$ python -q
>>> import numpy as np
>>> import numpy.linalg as la
>>> np.set_printoptions(precision=1, suppress=True, linewidth=200, sign=" ")
>>> u = np.array([4, 4, -5, -3])
>>> v = np.array([1, 0, 3, 3, 0, 0])
>>> F = u[:, None] + v[None, :]
>>> F
array([[ 5,  4,  7,  7,  4,  4],
       [ 5,  4,  7,  7,  4,  4],
       [-4, -5, -2, -2, -5, -5],
       [-2, -3,  0,  0, -3, -3]])
>>> rank = la.matrix_rank(F)
>>> rank
np.int64(2)
>>> N = la.svd(F)[2][rank:].T
>>> np.round(F @ N, 1) + 0
array([[ 0.,  0.,  0.,  0.],
       [ 0.,  0.,  0.,  0.],
       [ 0.,  0.,  0.,  0.],
       [ 0.,  0.,  0.,  0.]])
>>> [int(la.matrix_rank(np.delete(F, i, axis=0))) for i in range(4)]
[2, 2, 2, 2]
>>> la.matrix_rank(F.T @ F), la.matrix_rank(F @ F.T)
(np.int64(2), np.int64(2))
>>> N.shape
(6, 4)
>>> [int(la.matrix_rank(F[:i])) for i in range(1, len(F) + 1)]
[1, 1, 2, 2]
>>> [int(la.matrix_rank(F[:, :j + 1])) for j in range(6)]
[1, 2, 2, 2, 2, 2]
>>> np.round(F @ la.pinv(F) @ F, 1) + 0
array([[ 5.,  4.,  7.,  7.,  4.,  4.],
       [ 5.,  4.,  7.,  7.,  4.,  4.],
       [-4., -5., -2., -2., -5., -5.],
       [-2., -3.,  0.,  0., -3., -3.]])
>>> np.unique(F.round(6), axis=0).shape
(3, 6)
>>> left, s, vt = la.svd(F, full_matrices=False)
>>> np.allclose(left * s @ vt, F)
True
>>> np.abs(vt[0])
array([ 0.4,  0.4,  0.5,  0.5,  0.4,  0.4])
>>> left.shape, s.shape, vt.shape
((4, 4), (4,), (4, 6))
>>> s.round(1) + 0
array([ 20.8,   6.3,   0. ,   0. ])
>>> np.cumsum(s ** 2) / np.sum(s ** 2)
array([ 0.9,  1. ,  1. ,  1. ])
>>> np.round(s / s[0], 1) + 0
array([ 1. ,  0.3,  0. ,  0. ])
>>> np.round(vt @ vt.T, 1) + 0
array([[ 1.,  0.,  0.,  0.],
       [ 0.,  1.,  0.,  0.],
       [ 0.,  0.,  1.,  0.],
       [ 0.,  0.,  0.,  1.]])
>>> np.round(left.T @ left, 1) + 0
array([[ 1.,  0.,  0.,  0.],
       [ 0.,  1.,  0.,  0.],
       [ 0.,  0.,  1.,  0.],
       [ 0.,  0.,  0.,  1.]])
>>> left, s, vt = la.svd(F)
>>> vecs = vt[:(s > 1e-8).sum()]
>>> rng = np.random.default_rng(412)
>>> x = F[0] + -3 * F[2] + rng.integers(2) * np.eye(6)[4]
>>> x
array([ 17.,  19.,  13.,  13.,  20.,  19.])
>>> np.allclose(vecs.T @ vecs @ x, x)
False
>>> np.diag(vecs.T @ vecs)
array([ 0.2,  0.3,  0.5,  0.5,  0.3,  0.3])
>>> J = np.load("out16.npy")
>>> J
array([[ 0.3, -1. , -0.5,  1.3, -1. ,  1. ,  1.2, -0.1,  1.1, -1.6,  0.4],
       [-1.3,  1.3, -0.3,  0.7, -0.1,  0.1,  0.9,  1.9,  1.1, -0.1, -1.8],
       [ 0.1, -0.1, -1.2, -2.1,  0.6, -1.9, -0.3, -1.6,  1.4,  0.7,  0.7],
       [ 0.3, -0.4, -1.3, -1.8,  0.5, -2.1, -0.7, -1.7,  1.7,  0.7,  0.7]])
>>> round(float(la.norm(J, 2)), 1)
6.0
>>> round(float(la.norm(J, "nuc")), 1)
12.7
>>> round(float(la.norm(J[0] - J[3])), 1)
5.9
>>> round(la.norm(J, 1), 1), round(la.norm(J, np.inf), 1)
(np.float64(5.9), np.float64(11.9))
>>> la.norm(J, axis=1).argmax()
np.int64(3)
>>> la.norm(J, axis=0)
array([ 1.4,  1.7,  1.9,  3.1,  1.3,  3. ,  1.7,  3. ,  2.7,  1.9,  2.1])
>>> w1 = np.array([[3, 2, -6, -6],
...     [-5, 9, -9, -5],
...     [-8, -7, -9, 7],
...     [-3, 1, -1, 4],
...     [1, 9, -9, 1],
...     [-9, -8, 7, -4],
...     [-5, 8, -8, 2],
...     [5, -3, 7, -9],
...     [-1, -6, -5, -7],
...     [8, 9, 8, -3],
...     [3, 4, 5, -7]])
>>> beta = np.array([6, 9, -3, -1])
>>> hid = np.maximum(J @ w1 + beta, 0)
>>> hid
array([[  0. ,   0. ,   0. ,   0. ],
       [  0. ,   6. ,   0. ,   0. ],
       [ 40.2,  38.3,   0. ,   0. ],
       [ 45.1,  33. ,   0. ,   0. ]])
>>> (hid > 0).astype(int)
array([[ 0,  0,  0,  0],
       [ 0,  1,  0,  0],
       [ 1,  1,  0,  0],
       [ 1,  1,  0,  0]])
>>> cent = np.array([[3, 2, 2], [0, 0, 1], [2, 1, 3], [3, 1, 3]])
>>> w1 @ cent
array([[-21,  -6, -28],
       [-48, -24, -43],
       [-21, -18, -29],
       [  1,  -3,   4],
       [-12,  -6, -13],
       [-25, -15, -17],
       [-25, -16, -20],
       [  2,   8,   1],
       [-34, -14, -44],
       [ 31,  21,  40],
       [ -2,   4,   4]])
>>> hid @ cent
array([[   0. ,    0. ,    0. ],
       [   0. ,    0. ,    6. ],
       [ 120.6,   80.4,  118.7],
       [ 135.3,   90.2,  123.2]])
